$ python -q
>>> import numpy as np
>>> from numpy import linalg as LA
>>> np.set_printoptions(precision=2, suppress=True, linewidth=160, floatmode="fixed")
>>> E = np.loadtxt("case18.csv", delimiter=",")
>>> E
array([[2.00, 4.00, 1.00, 3.00, 5.00, 4.00, 3.00, 0.00, 4.00, 0.00, 3.00, 0.00, 2.00],
       [2.00, 2.00, 4.00, 1.00, 3.00, 5.00, 4.00, 3.00, 0.00, 4.00, 0.00, 3.00, 0.00],
       [0.00, 2.00, 2.00, 4.00, 1.00, 3.00, 5.00, 4.00, 3.00, 0.00, 4.00, 0.00, 3.00],
       [3.00, 0.00, 2.00, 2.00, 4.00, 1.00, 3.00, 5.00, 4.00, 3.00, 0.00, 4.00, 0.00],
       [0.00, 3.00, 0.00, 2.00, 2.00, 4.00, 1.00, 3.00, 5.00, 4.00, 3.00, 0.00, 4.00],
       [4.00, 0.00, 3.00, 0.00, 2.00, 2.00, 4.00, 1.00, 3.00, 5.00, 4.00, 3.00, 0.00],
       [0.00, 4.00, 0.00, 3.00, 0.00, 2.00, 2.00, 4.00, 1.00, 3.00, 5.00, 4.00, 3.00],
       [3.00, 0.00, 4.00, 0.00, 3.00, 0.00, 2.00, 2.00, 4.00, 1.00, 3.00, 5.00, 4.00],
       [4.00, 3.00, 0.00, 4.00, 0.00, 3.00, 0.00, 2.00, 2.00, 4.00, 1.00, 3.00, 5.00],
       [5.00, 4.00, 3.00, 0.00, 4.00, 0.00, 3.00, 0.00, 2.00, 2.00, 4.00, 1.00, 3.00],
       [3.00, 5.00, 4.00, 3.00, 0.00, 4.00, 0.00, 3.00, 0.00, 2.00, 2.00, 4.00, 1.00],
       [1.00, 3.00, 5.00, 4.00, 3.00, 0.00, 4.00, 0.00, 3.00, 0.00, 2.00, 2.00, 4.00],
       [4.00, 1.00, 3.00, 5.00, 4.00, 3.00, 0.00, 4.00, 0.00, 3.00, 0.00, 2.00, 2.00]])
>>> vec = np.array([1, 1, 1, 2, 3, 1, 0, 3, 2, 3, 0, 3, 2])
>>> rhs = E @ vec
>>> rhs
array([44.00, 54.00, 42.00, 66.00, 56.00, 48.00, 53.00, 56.00, 59.00, 43.00, 51.00, 46.00, 64.00])
>>> np.round(LA.solve(E.T, E[0]), 2) + 0
array([1.00, 0.00, 0.00, 0.00, 0.00, 0.00, 0.00, 0.00, 0.00, 0.00, 0.00, 0.00, 0.00])
>>> np.round(LA.solve(E, E[:, 0]), 2) + 0
array([1.00, 0.00, 0.00, 0.00, 0.00, 0.00, 0.00, 0.00, 0.00, 0.00, 0.00, 0.00, 0.00])
